>>> import numpy as np
>>> np.set_printoptions(precision=3, suppress=True, linewidth=160, floatmode="fixed")
>>> rnd = lambda a: np.round(a, 3) + 0
>>> F = np.array([[-0.1, -0.6, -0.7, 0.1, 0.7, -0.6, 3.1, -0.9, -1.0],
...     [-0.4, -1.0, 0.4, 0.6, 0.7, -0.4, 0.9, 0.7, 1.6],
...     [0.0, 1.5, -1.6, 0.0, 0.5, -0.5, 1.2, -1.1, -1.1],
...     [-1.3, 0.4, -0.1, -0.1, -1.3, 0.3, 2.3, -1.9, 0.4],
...     [-0.2, -0.5, 1.9, 0.3, 0.5, 1.6, 1.0, 1.2, -0.8],
...     [0.0, -0.8, 2.1, 1.9, 2.6, -0.4, 0.2, 0.7, -1.0],
...     [0.8, -1.2, 0.6, -0.5, 2.5, -1.4, 0.2, 1.7, -0.6],
...     [0.3, -0.7, -0.4, 0.2, 0.4, 0.4, -1.2, 1.0, -0.1],
...     [1.5, 0.2, -0.5, -1.2, -1.4, -1.5, -0.5, 0.9, -0.4],
...     [-0.1, 1.1, -1.2, -1.3, -1.6, -1.5, 0.2, 1.2, -0.4]])
>>> rng = np.random.default_rng(95592)
>>> F[0] = F[7] + 0.02 * rng.normal(size=9)
>>> print(rnd(F))
[[ 0.284 -0.686 -0.406  0.181  0.389  0.413 -1.168  1.028 -0.090]
 [-0.400 -1.000  0.400  0.600  0.700 -0.400  0.900  0.700  1.600]
 [ 0.000  1.500 -1.600  0.000  0.500 -0.500  1.200 -1.100 -1.100]
 [-1.300  0.400 -0.100 -0.100 -1.300  0.300  2.300 -1.900  0.400]
 [-0.200 -0.500  1.900  0.300  0.500  1.600  1.000  1.200 -0.800]
 [ 0.000 -0.800  2.100  1.900  2.600 -0.400  0.200  0.700 -1.000]
 [ 0.800 -1.200  0.600 -0.500  2.500 -1.400  0.200  1.700 -0.600]
 [ 0.300 -0.700 -0.400  0.200  0.400  0.400 -1.200  1.000 -0.100]
 [ 1.500  0.200 -0.500 -1.200 -1.400 -1.500 -0.500  0.900 -0.400]
 [-0.100  1.100 -1.200 -1.300 -1.600 -1.500  0.200  1.200 -0.400]]
>>> f = np.array([0, 0, 1])
>>> print(np.convolve(F[3], f))
[ 0.000  0.000 -1.300  0.400 -0.100 -0.100 -1.300  0.300  2.300 -1.900  0.400]
>>> print(rnd(np.array([np.convolve(row, f, "same") for row in F])))
[[ 0.000  0.284 -0.686 -0.406  0.181  0.389  0.413 -1.168  1.028]
 [ 0.000 -0.400 -1.000  0.400  0.600  0.700 -0.400  0.900  0.700]
 [ 0.000  0.000  1.500 -1.600  0.000  0.500 -0.500  1.200 -1.100]
 [ 0.000 -1.300  0.400 -0.100 -0.100 -1.300  0.300  2.300 -1.900]
 [ 0.000 -0.200 -0.500  1.900  0.300  0.500  1.600  1.000  1.200]
 [ 0.000  0.000 -0.800  2.100  1.900  2.600 -0.400  0.200  0.700]
 [ 0.000  0.800 -1.200  0.600 -0.500  2.500 -1.400  0.200  1.700]
 [ 0.000  0.300 -0.700 -0.400  0.200  0.400  0.400 -1.200  1.000]
 [ 0.000  1.500  0.200 -0.500 -1.200 -1.400 -1.500 -0.500  0.900]
 [ 0.000 -0.100  1.100 -1.200 -1.300 -1.600 -1.500  0.200  1.200]]
>>> vec = np.array([2, 1, 0, 3, 1, 3, 2, 2, 1])
>>> target = F @ vec
>>> print(rnd(np.linalg.lstsq(F, target)[0]))
[2.000 1.000 0.000 3.000 1.000 3.000 2.000 2.000 1.000]
>>> print(rnd(target))
[ 1.681  4.300 -0.400 -1.700  8.900  7.100  0.400  1.600 -5.900 -6.700]
>>> target = target + 0.1 * rng.normal(size=10)
>>> print(rnd(target))
[ 1.648  4.242 -0.301 -1.904  8.879  6.995  0.449  1.555 -5.996 -6.662]
>>> c, *_ = np.linalg.lstsq(F, target)
>>> print(rnd(F.T @ (target - F @ c)))
[0.000 0.000 0.000 0.000 0.000 0.000 0.000 0.000 0.000]
>>> print(rnd(c))
[2.004 1.236 0.041 2.874 1.141 3.060 1.947 2.032 1.118]
>>> m1 = np.maximum(np.array([[0, 0],
...     [1, 0],
...     [1, 0],
...     [1, 0],
...     [1, 0],
...     [0, 1],
...     [0, 1],
...     [2, 0],
...     [0, 1],
...     [1, 2],
...     [1, 1],
...     [0, 0],
...     [1, 2],
...     [2, 2],
...     [0, 0],
...     [0, 0],
...     [2, 0],
...     [0, 1],
...     [1, 0],
...     [1, 1],
...     [1, 1],
...     [0, 0]]) @ np.array([[-1, -3, -3, 3, -5, -5, 5, -1], [2, -1, 4, -4, 1, -2, -4, 0]]) + np.array([-2, 2, 2, 2, -1, 2, -1, 1]), 0)
>>> print(m1)
[[0 2 2 2 0 2 0 1]
 [0 0 0 5 0 0 4 0]
 [0 0 0 5 0 0 4 0]
 [0 0 0 5 0 0 4 0]
 [0 0 0 5 0 0 4 0]
 [0 1 6 0 0 0 0 1]
 [0 1 6 0 0 0 0 1]
 [0 0 0 8 0 0 9 0]
 [0 1 6 0 0 0 0 1]
 [1 0 7 0 0 0 0 0]
 [0 0 3 1 0 0 0 0]
 [0 2 2 2 0 2 0 1]
 [1 0 7 0 0 0 0 0]
 [0 0 4 0 0 0 1 0]
 [0 2 2 2 0 2 0 1]
 [0 2 2 2 0 2 0 1]
 [0 0 0 8 0 0 9 0]
 [0 1 6 0 0 0 0 1]
 [0 0 0 5 0 0 4 0]
 [0 0 3 1 0 0 0 0]
 [0 0 3 1 0 0 0 0]
 [0 2 2 2 0 2 0 1]]
>>> th = np.radians(30)
>>> r_ = np.eye(8)
>>> r_[4, 4] = r_[6, 6] = np.cos(th)
>>> r_[4, 6], r_[6, 4] = -np.sin(th), np.sin(th)
>>> print(rnd(r_))
[[ 1.000  0.000  0.000  0.000  0.000  0.000  0.000  0.000]
 [ 0.000  1.000  0.000  0.000  0.000  0.000  0.000  0.000]
 [ 0.000  0.000  1.000  0.000  0.000  0.000  0.000  0.000]
 [ 0.000  0.000  0.000  1.000  0.000  0.000  0.000  0.000]
 [ 0.000  0.000  0.000  0.000  0.866  0.000 -0.500  0.000]
 [ 0.000  0.000  0.000  0.000  0.000  1.000  0.000  0.000]
 [ 0.000  0.000  0.000  0.000  0.500  0.000  0.866  0.000]
 [ 0.000  0.000  0.000  0.000  0.000  0.000  0.000  1.000]]
>>> Y = m1 @ r_.T
>>> print(np.allclose(m1 @ m1.T, Y @ Y.T))
True
>>> print(rnd(np.linalg.norm(r_, axis=0)))
[1.000 1.000 1.000 1.000 1.000 1.000 1.000 1.000]
>>> print(rnd(r_.T @ r_))
[[1.000 0.000 0.000 0.000 0.000 0.000 0.000 0.000]
 [0.000 1.000 0.000 0.000 0.000 0.000 0.000 0.000]
 [0.000 0.000 1.000 0.000 0.000 0.000 0.000 0.000]
 [0.000 0.000 0.000 1.000 0.000 0.000 0.000 0.000]
 [0.000 0.000 0.000 0.000 1.000 0.000 0.000 0.000]
 [0.000 0.000 0.000 0.000 0.000 1.000 0.000 0.000]
 [0.000 0.000 0.000 0.000 0.000 0.000 1.000 0.000]
 [0.000 0.000 0.000 0.000 0.000 0.000 0.000 1.000]]
>>> print(rnd(np.linalg.svd(r_, compute_uv=False)))
[1.000 1.000 1.000 1.000 1.000 1.000 1.000 1.000]
>>> print(rnd(np.linalg.pinv(r_)))
[[ 1.000  0.000  0.000  0.000  0.000  0.000  0.000  0.000]
 [ 0.000  1.000  0.000  0.000  0.000  0.000  0.000  0.000]
 [ 0.000  0.000  1.000  0.000  0.000  0.000  0.000  0.000]
 [ 0.000  0.000  0.000  1.000  0.000  0.000  0.000  0.000]
 [ 0.000  0.000  0.000  0.000  0.866  0.000  0.500  0.000]
 [ 0.000  0.000  0.000  0.000  0.000  1.000  0.000  0.000]
 [ 0.000  0.000  0.000  0.000 -0.500  0.000  0.866  0.000]
 [ 0.000  0.000  0.000  0.000  0.000  0.000  0.000  1.000]]
>>> print(rnd(np.linalg.norm(m1)))
29.648
>>> print(np.linalg.matrix_rank(m1))
6
>>> print(rnd(np.linalg.svd(m1, compute_uv=False)))
[22.555 17.769  6.806  2.332  1.540  0.639  0.000  0.000]
>>> print(np.unravel_index(np.abs(m1).argmax(), m1.shape))
(np.int64(7), np.int64(6))
>>> print(m1.shape)
(22, 8)
>>> print(m1.sum(axis=0))
[ 2 14 61 54  0 10 39  9]
>>> print(np.abs(m1).max())
9
>>> O, V = np.linalg.qr(F[:, :2])[0], np.linalg.qr(F[:, 2:])[0]
>>> sigma = np.linalg.svd(O.T @ V, compute_uv=False)
>>> print(rnd(np.degrees(np.arccos(sigma.clip(0, 1)))))
[18.077 26.891]
>>> print(rnd(sigma))
[0.951 0.892]
>>> print((sigma > 0.9).sum())
1
>>> K = np.loadtxt("dump.csv", delimiter=",")
>>> print(K)
[[ -2.000  -2.000   0.000   0.000   2.000   2.000  -1.000  -2.000]
 [ -4.000   0.000  -1.000   0.000   4.000   1.000   1.000  -3.000]
 [ -4.000   1.000  -1.000  -2.000   4.000   3.000   1.000  -4.000]
 [ -6.000  -1.000   1.000  -1.000   5.000   4.000  -1.000  -4.000]
 [ -6.000  -2.000   1.000  -1.000   6.000   4.000   1.000  -3.000]
 [ -7.000  -4.000   0.000  -2.000   7.000   4.000   1.000  -5.000]
 [ -6.000  -4.000   0.000  -1.000   6.000   3.000  -1.000  -4.000]
 [ -4.000  -4.000  -2.000  -1.000   4.000   3.000  -2.000  -5.000]
 [ -2.000  -3.000  -3.000   0.000   3.000   4.000  -1.000  -4.000]
 [  0.000  -2.000  -3.000  -2.000   5.000   3.000  -2.000  -6.000]
 [  0.000  -1.000  -4.000  -2.000   7.000   3.000  -1.000  -7.000]
 [ -2.000   0.000  -4.000   0.000   8.000   5.000  -1.000  -8.000]
 [ -2.000   0.000  -2.000  -2.000   8.000   4.000   1.000  -8.000]
 [ -4.000   2.000  -1.000  -1.000  10.000   4.000   0.000  -8.000]
 [ -6.000   3.000  -3.000  -3.000   9.000   4.000   2.000  -6.000]
 [ -5.000   5.000  -5.000  -2.000  10.000   6.000   0.000  -4.000]
 [ -6.000   7.000  -5.000  -1.000   8.000   4.000   0.000  -5.000]
 [ -8.000   9.000  -7.000  -2.000   6.000   6.000   0.000  -4.000]
 [ -8.000   9.000  -7.000  -1.000   5.000   5.000   2.000  -4.000]
 [ -7.000   7.000  -9.000   1.000   6.000   6.000   3.000  -3.000]
 [ -6.000   7.000 -11.000   1.000   7.000   6.000   4.000  -1.000]
 [ -6.000   8.000 -10.000  -1.000   9.000   8.000   6.000  -1.000]
 [ -8.000   9.000 -11.000  -3.000  10.000   9.000   4.000  -1.000]
 [ -9.000  11.000 -11.000  -1.000   8.000  11.000   4.000  -3.000]
 [-10.000   9.000 -11.000  -3.000   8.000  10.000   3.000  -1.000]]
>>> Ac = (K - K.mean(axis=0)) / K.std(axis=0)
>>> print(rnd(Ac.std(axis=0)))
[1.000 1.000 1.000 1.000 1.000 1.000 1.000 1.000]
>>> c = np.linalg.lstsq(np.delete(Ac, 6, axis=1), Ac[:, 6])[0]
>>> print(np.abs(c).argmax())
6
>>> print(rnd(1 - np.var(Ac[:, 6] - np.delete(Ac, 6, axis=1) @ c)))
0.727
>>> J = np.load("w.npy")
>>> print(J)
[[ 0.900  0.300 -1.300 -0.600  0.900 -0.500 -0.700  1.100  0.200  0.200]
 [-0.900  1.500 -0.800 -0.800  1.300 -0.500 -0.800  0.100 -0.400  0.300]
 [-0.200  0.700 -0.400 -0.500 -0.800  0.200  0.800  0.700 -0.600 -0.400]
 [-1.000  1.000 -0.400  0.100  1.000  0.600  0.000 -0.500 -0.900 -1.400]
 [-2.000  0.500  1.600 -1.600 -1.200  2.500  0.800 -1.000  0.300 -0.700]
 [ 0.893 -0.412 -0.111 -0.522  1.241 -0.428 -1.933 -0.098  0.307  0.058]
 [-0.800 -0.800 -0.100  0.200 -1.000 -1.400 -0.800 -0.300 -0.900 -0.600]
 [-1.700  1.300 -0.900 -0.300  0.100  0.400  0.800 -0.500 -0.200  0.300]
 [-0.600  0.200 -0.100 -0.500  0.700  0.500 -1.600 -0.900  0.300 -1.100]
 [ 0.800 -0.800  1.900 -1.000  0.800 -0.300  0.400 -0.900 -0.300 -2.400]
 [ 0.000 -1.300  0.500  1.100 -0.900  0.900 -0.700 -0.100 -0.800  1.600]
 [ 0.800 -0.300  0.100 -0.600  1.100 -0.400 -1.900  0.100  0.200  0.200]
 [-0.600  0.700 -1.000  1.200 -1.000  0.800  1.100  0.400 -0.100  0.900]]
>>> W1 = np.array([[3, 3, 2, 3, 2],
...     [2, 1, 2, 3, 1],
...     [2, 1, 2, 3, 1],
...     [0, 3, 0, 1, 1],
...     [3, 3, 3, 0, 2],
...     [2, 3, 1, 3, 1],
...     [0, 3, 0, 3, 0],
...     [1, 2, 3, 0, 3],
...     [2, 0, 0, 2, 1],
...     [1, 1, 3, 0, 1]])
>>> c = np.array([3, 2, -2, 2, 2])
>>> act = np.maximum(J @ W1 + c, 0)
>>> print((act > 0).astype(int))
[[1 1 1 0 1]
 [1 0 1 0 1]
 [1 1 0 1 1]
 [1 1 0 1 0]
 [1 0 0 1 0]
 [1 0 1 0 1]
 [0 0 0 0 0]
 [0 0 0 1 0]
 [1 0 0 0 0]
 [1 1 0 1 0]
 [1 1 0 0 1]
 [1 0 1 0 1]
 [1 1 0 1 1]]
>>> print(np.linalg.matrix_rank(act))
5
>>> cent = np.array([[2, 1, 1], [0, 1, 3], [0, 3, -3], [2, -1, -2], [0, -1, 0]])
>>> print((act @ cent).round(6).argmax(axis=1))
[1 0 0 2 0 0 0 0 0 0 2 0 0]
>>> Y = np.c_[J[:, :4] @ np.array([[0, 0, 2, 0], [2, 2, 1, 0], [3, 0, 0, 0], [3, 1, 3, 3]]), np.array([2, 3, 1, 0, 2, 3, 1, 1, 0, 3, 2, 3, 0])]
>>> print(rnd(Y))
[[-5.100  0.000  0.300 -1.800  2.000]
 [-1.800  2.200 -2.700 -2.400  3.000]
 [-1.300  0.900 -1.200 -1.500  1.000]
 [ 1.100  2.100 -0.700  0.300  0.000]
 [ 1.000 -0.600 -8.300 -4.800  2.000]
 [-2.723 -1.346 -0.192 -1.566  3.000]
 [-1.300 -1.400 -1.800  0.600  1.000]
 [-1.000  2.300 -3.000 -0.900  1.000]
 [-1.400 -0.100 -2.500 -1.500  0.000]
 [ 1.100 -2.600 -2.200 -3.000  3.000]
 [ 2.200 -1.500  2.000  3.300  2.000]
 [-2.100 -1.200 -0.500 -1.800  3.000]
 [ 2.000  2.600  3.100  3.600  0.000]]
>>> print(rnd(np.linalg.norm(np.linalg.qr(J)[0].T @ Y, axis=0) ** 2 / ((Y ** 2).sum(axis=0) + 1e-12)))
[1.000 1.000 1.000 1.000 0.804]
>>> print(rnd(np.linalg.lstsq(J, Y[:, 0])[0]))
[0.000 2.000 3.000 3.000 0.000 0.000 0.000 0.000 0.000 0.000]
>>> print(rnd(np.linalg.norm(Y - J @ np.linalg.lstsq(J, Y)[0], axis=0)))
[0.000 0.000 0.000 0.000 3.159]
>>> left, sigma, Vt = np.linalg.svd(J, full_matrices=False)
>>> print((sigma > 1e-8).sum())
10
>>> print(rnd(left.T @ left))
[[1.000 0.000 0.000 0.000 0.000 0.000 0.000 0.000 0.000 0.000]
 [0.000 1.000 0.000 0.000 0.000 0.000 0.000 0.000 0.000 0.000]
 [0.000 0.000 1.000 0.000 0.000 0.000 0.000 0.000 0.000 0.000]
 [0.000 0.000 0.000 1.000 0.000 0.000 0.000 0.000 0.000 0.000]
 [0.000 0.000 0.000 0.000 1.000 0.000 0.000 0.000 0.000 0.000]
 [0.000 0.000 0.000 0.000 0.000 1.000 0.000 0.000 0.000 0.000]
 [0.000 0.000 0.000 0.000 0.000 0.000 1.000 0.000 0.000 0.000]
 [0.000 0.000 0.000 0.000 0.000 0.000 0.000 1.000 0.000 0.000]
 [0.000 0.000 0.000 0.000 0.000 0.000 0.000 0.000 1.000 0.000]
 [0.000 0.000 0.000 0.000 0.000 0.000 0.000 0.000 0.000 1.000]]
>>> print(rnd(sigma / sigma[0]))
[1.000 0.888 0.765 0.562 0.474 0.335 0.252 0.234 0.094 0.048]
>>> vec = np.array([0, -3, 3, 1, 3, 2, 3, 2, -2, 3])
>>> target = J @ vec
>>> print(rnd(target))
[-3.400 -5.300 -2.000 -3.300  0.800 -3.187 -6.500 -3.100 -8.800  1.700  9.700 -2.200  1.700]
>>> print(rnd(np.linalg.solve(J.T @ J, J.T @ target)))
[ 0.000 -3.000  3.000  1.000  3.000  2.000  3.000  2.000 -2.000  3.000]
>>> target = target + 0.05 * rng.normal(size=13)
>>> print(rnd(target))
[-3.449 -5.325 -2.037 -3.353  0.684 -3.188 -6.489 -3.028 -8.800  1.740  9.695 -2.277  1.762]
>>> c, *_ = np.linalg.lstsq(J, target)
>>> print(rnd(c))
[ 0.142 -2.949  2.903  0.969  2.934  1.971  3.041  1.748 -2.042  3.045]
>>> print(rnd(J.T @ (target - J @ c)))
[0.000 0.000 0.000 0.000 0.000 0.000 0.000 0.000 0.000 0.000]
>>> print(c.round())
[ 0.000 -3.000  3.000  1.000  3.000  2.000  3.000  2.000 -2.000  3.000]
>>> data = np.loadtxt("out13.csv", delimiter=",")
>>> print(data)
[[1.000 0.700 0.490 0.343 0.240 0.168]
 [0.700 1.000 0.700 0.490 0.343 0.240]
 [0.490 0.700 1.000 0.700 0.490 0.343]
 [0.343 0.490 0.700 1.000 0.700 0.490]
 [0.240 0.343 0.490 0.700 1.000 0.700]
 [0.168 0.240 0.343 0.490 0.700 1.000]]
>>> # symmetric, so the eigenvalues are real
>>> low = np.linalg.cholesky(data)
>>> print(data / np.sqrt(np.outer(np.diag(data), np.diag(data))))
[[1.000 0.700 0.490 0.343 0.240 0.168]
 [0.700 1.000 0.700 0.490 0.343 0.240]
 [0.490 0.700 1.000 0.700 0.490 0.343]
 [0.343 0.490 0.700 1.000 0.700 0.490]
 [0.240 0.343 0.490 0.700 1.000 0.700]
 [0.168 0.240 0.343 0.490 0.700 1.000]]
>>> print(rnd(low @ low.T))
[[1.000 0.700 0.490 0.343 0.240 0.168]
 [0.700 1.000 0.700 0.490 0.343 0.240]
 [0.490 0.700 1.000 0.700 0.490 0.343]
 [0.343 0.490 0.700 1.000 0.700 0.490]
 [0.240 0.343 0.490 0.700 1.000 0.700]
 [0.168 0.240 0.343 0.490 0.700 1.000]]
>>> print(rnd(np.prod(np.diag(low)) ** 2), rnd(np.linalg.det(data)))
0.035 0.035
>>> feats = np.loadtxt("data.csv", delimiter=",")
>>> print(rnd(feats))
[[0.100 0.200 0.200 0.000 0.200 0.000 0.300 0.000]
 [0.154 0.154 0.077 0.000 0.231 0.154 0.154 0.077]
 [0.125 0.188 0.125 0.188 0.000 0.125 0.188 0.062]
 [0.000 0.133 0.133 0.267 0.200 0.000 0.133 0.133]
 [0.150 0.100 0.150 0.000 0.150 0.150 0.150 0.150]
 [0.083 0.167 0.083 0.083 0.083 0.167 0.083 0.250]
 [0.300 0.100 0.100 0.000 0.100 0.000 0.100 0.300]
 [0.333 0.111 0.222 0.000 0.000 0.111 0.111 0.111]]
>>> # rows sum to 1
>>> f, r1 = feats[1], feats[0]
>>> print(rnd(f @ f))
0.16
>>> p = (f @ r1) / (f @ f) * f
>>> print(rnd(r1 - p))
[-0.048  0.052  0.126  0.000 -0.022 -0.148  0.152 -0.074]
>>> print(rnd(np.outer(f, r1)))
[[0.015 0.031 0.031 0.000 0.031 0.000 0.046 0.000]
 [0.015 0.031 0.031 0.000 0.031 0.000 0.046 0.000]
 [0.008 0.015 0.015 0.000 0.015 0.000 0.023 0.000]
 [0.000 0.000 0.000 0.000 0.000 0.000 0.000 0.000]
 [0.023 0.046 0.046 0.000 0.046 0.000 0.069 0.000]
 [0.015 0.031 0.031 0.000 0.031 0.000 0.046 0.000]
 [0.015 0.031 0.031 0.000 0.031 0.000 0.046 0.000]
 [0.008 0.015 0.015 0.000 0.015 0.000 0.023 0.000]]
